% ipython --no-banner

In [1]: import numpy as np

In [2]: import numpy.linalg as la

In [3]: np.set_printoptions(precision=1, suppress=True, linewidth=120)

In [4]: K = np.array([[1, -1, 1, -1, 1, -1, 1, -1],
   ...:     [1, -1, -1, 1, -1, 1, 1, -1],
   ...:     [1, -1, -1, 1, 1, -1, -1, 1],
   ...:     [1, 1, 1, 1, -1, -1, -1, -1],
   ...:     [1, 1, 1, 1, 1, 1, 1, 1]])

In [5]: Uu, s, Vt = la.svd(K, full_matrices=False)

In [6]: np.round(Vt @ Vt.T, 1) + 0
Out[6]: 
array([[1., 0., 0., 0., 0.],
       [0., 1., 0., 0., 0.],
       [0., 0., 1., 0., 0.],
       [0., 0., 0., 1., 0.],
       [0., 0., 0., 0., 1.]])

In [7]: np.cumsum(s ** 2) / np.sum(s ** 2)
Out[7]: array([0.2, 0.4, 0.6, 0.8, 1. ])

In [8]: np.round(np.sqrt((s ** 2).sum()), 1), np.round(la.norm(K), 1)
Out[8]: (np.float64(6.3), np.float64(6.3))

In [9]: theta = np.radians(180)

In [10]: r_ = np.eye(8)

In [11]: r_[1, 1] = r_[7, 7] = np.cos(theta)

In [12]: r_[1, 7], r_[7, 1] = -np.sin(theta), np.sin(theta)

In [13]: r_.round(1) + 0
Out[13]: 
array([[ 1.,  0.,  0.,  0.,  0.,  0.,  0.,  0.],
       [ 0., -1.,  0.,  0.,  0.,  0.,  0.,  0.],
       [ 0.,  0.,  1.,  0.,  0.,  0.,  0.,  0.],
       [ 0.,  0.,  0.,  1.,  0.,  0.,  0.,  0.],
       [ 0.,  0.,  0.,  0.,  1.,  0.,  0.,  0.],
       [ 0.,  0.,  0.,  0.,  0.,  1.,  0.,  0.],
       [ 0.,  0.,  0.,  0.,  0.,  0.,  1.,  0.],
       [ 0.,  0.,  0.,  0.,  0.,  0.,  0., -1.]])

In [14]: other = K @ r_.T

In [15]: np.abs(other - K).max(axis=0)
Out[15]: array([0., 2., 0., 0., 0., 0., 0., 2.])

In [16]: np.allclose(la.norm(K, axis=1), la.norm(other, axis=1))
Out[16]: True

In [17]: round(la.det(r_), 1), np.trace(r_)
Out[17]: (np.float64(1.0), np.float64(4.0))

In [18]: data = np.load("test0.npy")

In [19]: data.round(1) + 0
Out[19]: 
array([[ 0.5,  0.7, -0.3,  0. ,  0.4],
       [-0.7,  0.1, -0.5, -0.3,  0.4],
       [-0.2,  0. ,  0.6,  0.3,  0.7],
       [ 0.4, -0.7, -0.4,  0.1,  0.4],
       [-0.2,  0.2, -0.3,  0.9, -0.2]])

In [20]: vec = np.array([3, 0, 0, 5, 3, 4, 4, 2])

In [21]: h1 = np.maximum(K @ vec, 0)

In [22]: np.maximum(K @ vec, 0) - np.maximum(-K @ vec, 0)
Out[22]: array([-1, 11,  5, -5, 21])

In [23]: h1
Out[23]: array([ 0, 11,  5,  0, 21])

In [24]: np.flatnonzero(h1 > 1e-9)
Out[24]: array([1, 2, 4])

In [25]: np.tanh(K @ vec)
Out[25]: array([-0.8,  1. ,  1. , -1. ,  1. ])

In [26]: O, vecs = la.qr(data[:, :2])[0], la.qr(data[:, 2:])[0]

In [27]: s = la.svd(O.T @ vecs, compute_uv=False)

In [28]: np.degrees(np.arccos(s.clip(0, 1)))
Out[28]: array([90., 90.])

In [29]: s.round(1) + 0
Out[29]: array([0., 0.])

In [30]: round(float(la.norm(O @ O.T - vecs @ vecs.T, 2)), 1)
Out[30]: 1.0

In [31]: M = np.load("dump.npy")

In [32]: M
Out[32]: 
array([[0, 1, 1, 1],
       [1, 0, 1, 0],
       [1, 1, 0, 1],
       [1, 0, 1, 0]])

In [33]: np.kron(np.eye(2, dtype=int), M)
Out[33]: 
array([[0, 1, 1, 1, 0, 0, 0, 0],
       [1, 0, 1, 0, 0, 0, 0, 0],
       [1, 1, 0, 1, 0, 0, 0, 0],
       [1, 0, 1, 0, 0, 0, 0, 0],
       [0, 0, 0, 0, 0, 1, 1, 1],
       [0, 0, 0, 0, 1, 0, 1, 0],
       [0, 0, 0, 0, 1, 1, 0, 1],
       [0, 0, 0, 0, 1, 0, 1, 0]])

In [34]: round(la.det(M[::-1]), 1)
Out[34]: np.float64(0.0)

In [35]: round(la.det(2 * M), 1), round(float(la.det(M)), 1)
Out[35]: (np.float64(0.0), 0.0)

In [36]: np.einsum("ij,ji->", M, M)
Out[36]: np.int64(10)

In [37]: np.einsum("ii->", M)
Out[37]: np.int64(0)

In [38]: ev, vecs = la.eigh(M)

In [39]: np.round(vecs.T @ vecs, 1) + 0
Out[39]: 
array([[1., 0., 0., 0.],
       [0., 1., 0., 0.],
       [0., 0., 1., 0.],
       [0., 0., 0., 1.]])

In [40]: np.round(vecs.T @ M @ vecs, 1) + 0
Out[40]: 
array([[-1.6,  0. ,  0. ,  0. ],
       [ 0. , -1. ,  0. ,  0. ],
       [ 0. ,  0. ,  0. ,  0. ],
       [ 0. ,  0. ,  0. ,  2.6]])

In [41]: np.round(la.svd(M, compute_uv=False), 1) + 0
Out[41]: array([2.6, 1.6, 1. , 0. ])

In [42]: np.round(la.eigvalsh(M @ M), 1) + 0
Out[42]: array([0. , 1. , 2.4, 6.6])

In [43]: (ev > 1e-8).sum(), (ev < -1e-8).sum()
Out[43]: (np.int64(1), np.int64(2))

In [44]: la.eigvalsh(M + 4 * np.eye(4))
Out[44]: array([2.4, 3. , 4. , 6.6])

In [45]: rank = la.matrix_rank(M)

In [46]: rank
Out[46]: np.int64(3)

In [47]: ns = la.svd(M)[2][rank:].T

In [48]: np.round(M @ ns, 1) + 0
Out[48]: 
array([[0.],
       [0.],
       [0.],
       [0.]])

In [49]: [int(la.matrix_rank(M[:, :j + 1])) for j in range(4)]
Out[49]: [1, 2, 3, 3]

In [50]: np.trace(M @ M @ M) // 6
Out[50]: np.int64(2)

In [51]: M.sum(axis=0)
Out[51]: array([3, 2, 3, 2])

In [52]: np.argwhere(np.triu(M))
Out[52]: 
array([[0, 1],
       [0, 2],
       [0, 3],
       [1, 2],
       [2, 3]])

In [53]: Lm = np.diag(M.sum(axis=1)) - M

In [54]: la.matrix_rank(Lm)
Out[54]: np.int64(3)

In [55]: np.round(la.eigvalsh(Lm), 1) + 0
Out[55]: array([0., 2., 4., 4.])

In [56]: round(la.det(Lm[1:, 1:]))
Out[56]: 8

In [57]: la.matrix_power(M, 4)
Out[57]: 
array([[15,  9, 14,  9],
       [ 9, 10,  9, 10],
       [14,  9, 15,  9],
       [ 9, 10,  9, 10]])

In [58]: np.allclose(M, M.T)
Out[58]: True

In [59]: np.allclose(M @ M.T, M.T @ M)
Out[59]: True

In [60]: (M - M.T) / 2
Out[60]: 
array([[0., 0., 0., 0.],
       [0., 0., 0., 0.],
       [0., 0., 0., 0.],
       [0., 0., 0., 0.]])

In [61]: M @ M
Out[61]: 
array([[3, 1, 2, 1],
       [1, 2, 1, 2],
       [2, 1, 3, 1],
       [1, 2, 1, 2]])

In [62]: mat = np.loadtxt("arr.csv", delimiter=",")

In [63]: mat
Out[63]: 
array([[0., 2., 2., 1., 3., 3., 3., 0.],
       [0., 0., 3., 0., 0., 2., 1., 1.],
       [0., 0., 0., 1., 3., 0., 1., 1.],
       [0., 0., 0., 0., 0., 3., 0., 3.],
       [0., 0., 0., 0., 0., 1., 3., 1.],
       [0., 0., 0., 0., 0., 0., 0., 3.],
       [0., 0., 0., 0., 0., 0., 0., 0.],
       [0., 0., 0., 0., 0., 0., 0., 0.]])

In [64]: C2 = mat.T @ mat

In [65]: (mat @ mat.T).shape
Out[65]: (8, 8)

In [66]: C2
Out[66]: 
array([[ 0.,  0.,  0.,  0.,  0.,  0.,  0.,  0.],
       [ 0.,  4.,  4.,  2.,  6.,  6.,  6.,  0.],
       [ 0.,  4., 13.,  2.,  6., 12.,  9.,  3.],
       [ 0.,  2.,  2.,  2.,  6.,  3.,  4.,  1.],
       [ 0.,  6.,  6.,  6., 18.,  9., 12.,  3.],
       [ 0.,  6., 12.,  3.,  9., 23., 14., 12.],
       [ 0.,  6.,  9.,  4., 12., 14., 20.,  5.],
       [ 0.,  0.,  3.,  1.,  3., 12.,  5., 21.]])

In [67]: la.svd(mat, compute_uv=False) ** 2
Out[67]: array([58.3, 20.8, 11.2,  6.1,  3.7,  0.9,  0. ,  0. ])

In [68]: np.round(la.eigvalsh(C2)[::-1], 1) + 0
Out[68]: array([58.3, 20.8, 11.2,  6.1,  3.7,  0.9,  0. ,  0. ])

In [69]: np.allclose(C2, C2.T)
Out[69]: True

In [70]: Uu, s, Vt = la.svd(C2)

In [71]: vecs = Vt[:(s > 1e-8).sum()]

In [72]: rng = np.random.default_rng(8462)

In [73]: vec = C2[7] + -3 * C2[5] + rng.integers(2) * np.eye(8)[5]

In [74]: vec
Out[74]: array([  0., -18., -33.,  -8., -24., -56., -37., -15.])

In [75]: np.round(vecs.T @ vecs, 1) + 0
Out[75]: 
array([[0. , 0. , 0. , 0. , 0. , 0. , 0. , 0. ],
       [0. , 1. , 0. , 0. , 0. , 0. , 0. , 0. ],
       [0. , 0. , 1. , 0. , 0. , 0. , 0. , 0. ],
       [0. , 0. , 0. , 0.1, 0.3, 0. , 0. , 0. ],
       [0. , 0. , 0. , 0.3, 0.9, 0. , 0. , 0. ],
       [0. , 0. , 0. , 0. , 0. , 1. , 0. , 0. ],
       [0. , 0. , 0. , 0. , 0. , 0. , 1. , 0. ],
       [0. , 0. , 0. , 0. , 0. , 0. , 0. , 1. ]])

In [76]: np.diag(vecs.T @ vecs)
Out[76]: array([0. , 1. , 1. , 0.1, 0.9, 1. , 1. , 1. ])

In [77]: round(float(la.norm(vec - vecs.T @ vecs @ vec)), 1)
Out[77]: 0.0

In [78]: Uu, s, Vt = la.svd(mat)

In [79]: s
Out[79]: array([7.6, 4.6, 3.4, 2.5, 1.9, 0.9, 0. , 0. ])

In [80]: other = Uu[:, :6] @ np.diag(s[:6]) @ Vt[:6]

In [81]: round(float(np.abs(mat - other).max()), 1)
Out[81]: 0.0

In [82]: other.round(1) + 0
Out[82]: 
array([[0., 2., 2., 1., 3., 3., 3., 0.],
       [0., 0., 3., 0., 0., 2., 1., 1.],
       [0., 0., 0., 1., 3., 0., 1., 1.],
       [0., 0., 0., 0., 0., 3., 0., 3.],
       [0., 0., 0., 0., 0., 1., 3., 1.],
       [0., 0., 0., 0., 0., 0., 0., 3.],
       [0., 0., 0., 0., 0., 0., 0., 0.],
       [0., 0., 0., 0., 0., 0., 0., 0.]])

In [83]: np.round(la.norm(mat - other, 2), 1), s[6]
Out[83]: (np.float64(0.0), np.float64(0.0))

In [84]: idx = rng.permutation(8)

In [85]: idx
Out[85]: array([0, 7, 4, 5, 3, 2, 1, 6])

In [86]: other = mat[idx][:, idx]

In [87]: np.allclose(other, mat)
Out[87]: False

In [88]: other
Out[88]: 
array([[0., 0., 3., 3., 1., 2., 2., 3.],
       [0., 0., 0., 0., 0., 0., 0., 0.],
       [0., 1., 0., 1., 0., 0., 0., 3.],
       [0., 3., 0., 0., 0., 0., 0., 0.],
       [0., 3., 0., 3., 0., 0., 0., 0.],
       [0., 1., 3., 0., 1., 0., 0., 1.],
       [0., 1., 0., 2., 0., 3., 0., 1.],
       [0., 0., 0., 0., 0., 0., 0., 0.]])

In [89]: np.trace(other)
Out[89]: np.float64(0.0)

In [90]: round(float(la.det(other)), 1), round(la.det(mat[idx]), 1)
Out[90]: (0.0, np.float64(0.0))

In [91]: arr = np.loadtxt("out19.csv", delimiter=",")

In [92]: arr
Out[92]: 
array([[ 2.1,  1. ,  1. ,  2. , -1. ],
       [ 0. , -0.9, -1. ,  0. ,  0. ],
       [ 2. ,  0. ,  2.1,  2. , -1. ],
       [-2. , -2. ,  2. , -0.9, -1. ],
       [ 2. ,  1. ,  1. ,  2. , -0.9]])

In [93]: other = np.array([[3, 1], [-3, 1]])

In [94]: C = np.kron(other, arr)

In [95]: la.matrix_rank(C)
Out[95]: np.int64(10)

In [96]: C.shape
Out[96]: (10, 10)

In [97]: C
Out[97]: 
array([[ 6.3,  3. ,  3. ,  6. , -3. ,  2.1,  1. ,  1. ,  2. , -1. ],
       [ 0. , -2.7, -3. ,  0. ,  0. ,  0. , -0.9, -1. ,  0. ,  0. ],
       [ 6. ,  0. ,  6.3,  6. , -3. ,  2. ,  0. ,  2.1,  2. , -1. ],
       [-6. , -6. ,  6. , -2.7, -3. , -2. , -2. ,  2. , -0.9, -1. ],
       [ 6. ,  3. ,  3. ,  6. , -2.7,  2. ,  1. ,  1. ,  2. , -0.9],
       [-6.3, -3. , -3. , -6. ,  3. ,  2.1,  1. ,  1. ,  2. , -1. ],
       [-0. ,  2.7,  3. , -0. , -0. ,  0. , -0.9, -1. ,  0. ,  0. ],
       [-6. , -0. , -6.3, -6. ,  3. ,  2. ,  0. ,  2.1,  2. , -1. ],
       [ 6. ,  6. , -6. ,  2.7,  3. , -2. , -2. ,  2. , -0.9, -1. ],
       [-6. , -3. , -3. , -6. ,  2.7,  2. ,  1. ,  1. ,  2. , -0.9]])

In [98]: round(float(la.norm(C, 2)), 1), round(la.norm(other, 2) * la.norm(arr, 2), 1)
Out[98]: (25.5, np.float64(25.5))
